$ python3 -q
>>> import numpy as np
>>> from numpy import linalg as LA
>>> np.set_printoptions(precision=3, suppress=True, linewidth=140)
>>> E = np.load("case17.npy")
>>> E
array([[ 0.2,  0.1, -0.1, -1.3],
       [-0.7, -0.9,  1.2, -0.3],
       [-0.6, -1.4, -0.3,  1.4],
       [ 0.6,  0.1,  0.6, -1.2],
       [-0.9, -0.8,  0.2, -0.9],
       [-1.1,  1.4,  1.3,  0.9],
       [-0.2, -0.6,  0.8,  0.8],
       [ 3. , 23. , -2. , -2. ],
       [-1. ,  0.7,  2. ,  1.5],
       [ 1. ,  1. , -1.6, -0.2],
       [-0.8,  0.1, -0.1, -0.5],
       [ 0.5, -2. , -2.1,  0.1],
       [-0.9,  0.4, -2.1, -1.3],
       [-1.2,  0.4, -1.4, -0.4],
       [-1.3,  0.2,  1.6, -1.2],
       [ 1.7,  2.5,  0.1,  0.7],
       [ 0.4,  1.1, -2.2,  1.8],
       [-0.1,  2.2, -0.7, -1.2],
       [ 1.6, -0.3,  1. ,  1.3],
       [ 1.6,  0.3,  1. , -1.2],
       [ 2.4, -1. ,  1.2,  0.6],
       [ 1.2, -0.3, -1. ,  0.8],
       [ 0.3,  0.6,  0.3, -0.9],
       [ 1. ,  0.5,  1.6, -1.5],
       [-0.6,  0.2,  1.3, -0.3],
       [ 1.6,  0.6,  0.4, -0.1],
       [-0.4, -0.2,  2.3,  1.5]])
>>> # column 1 dominates
>>> cent = E[[23, 20]].astype(float)
>>> for _ in range(6):
...     z = LA.norm(E[:, None] - cent, axis=-1).argmin(axis=1)
...     cent = np.array([E[z == j].mean(axis=0) for j in range(2)])
... 
>>> z
array([1, 1, 1, 1, 1, 1, 1, 0, 1, 1, 1, 1, 1, 1, 1, 1, 1, 1, 1, 1, 1, 1, 1, 1, 1, 1, 1])
>>> np.bincount(z)
array([ 1, 26])
>>> cent
array([[ 3.   , 23.   , -2.   , -2.   ],
       [ 0.165,  0.188,  0.204, -0.042]])
>>> gram = np.cov(E, rowvar=False)
>>> LA.eigvalsh(gram)[::-1]
array([20.916,  1.635,  1.191,  0.955])
>>> np.corrcoef(E.T)
array([[ 1.   ,  0.458, -0.172, -0.085],
       [ 0.458,  1.   , -0.314, -0.355],
       [-0.172, -0.314,  1.   ,  0.168],
       [-0.085, -0.355,  0.168,  1.   ]])
>>> gram.shape
(4, 4)
>>> np.argwhere(np.triu(np.abs(np.corrcoef(E.T)) > 0.8, 1))
array([], shape=(0, 2), dtype=int64)
>>> cen = (E - E.mean(axis=0)) / E.std(axis=0)
>>> cen.std(axis=0)
array([1., 1., 1., 1.])
>>> np.argwhere(np.abs(cen) > 2)
array([[7, 0],
       [7, 1]])
>>> beta = LA.lstsq(np.delete(cen, 0, axis=1), cen[:, 0])[0]
>>> round(float(1 - np.var(cen[:, 0] - np.delete(cen, 0, axis=1) @ beta)), 3)
0.218
>>> beta
array([ 0.479, -0.037,  0.091])
>>> m1 = np.load("a.npy")
>>> m1
array([[-0.155,  0.737, -0.007, -0.658],
       [ 0.386, -0.568, -0.032, -0.726],
       [ 0.889,  0.362, -0.2  ,  0.199],
       [-0.193, -0.061, -0.979, -0.012]])
>>> # orthonormal columns
>>> vec = np.array([5, 4, 1, 3])
>>> rhs = m1 @ vec
>>> beta, lr = np.zeros(4), 1 / LA.norm(m1, 2) ** 2
>>> for i in range(10):
...     beta -= lr * m1.T @ (m1 @ beta - rhs)
...     if i % 2 == 0: print(i, round(LA.norm(m1 @ beta - rhs), 3))
... 
0 0.0
2 0.0
4 0.0
6 0.0
8 0.0
>>> round(float(LA.cond(m1)), 3)
1.0
>>> LA.norm(m1, axis=1)
array([1., 1., 1., 1.])
>>> np.round(LA.norm(m1[1], 1), 3), np.round(LA.norm(m1[1], np.inf), 3)
(np.float64(1.712), np.float64(0.726))
>>> round(LA.norm(m1, "nuc"), 3)
np.float64(4.0)
>>> round(float(LA.norm(m1, 2)), 3)
1.0
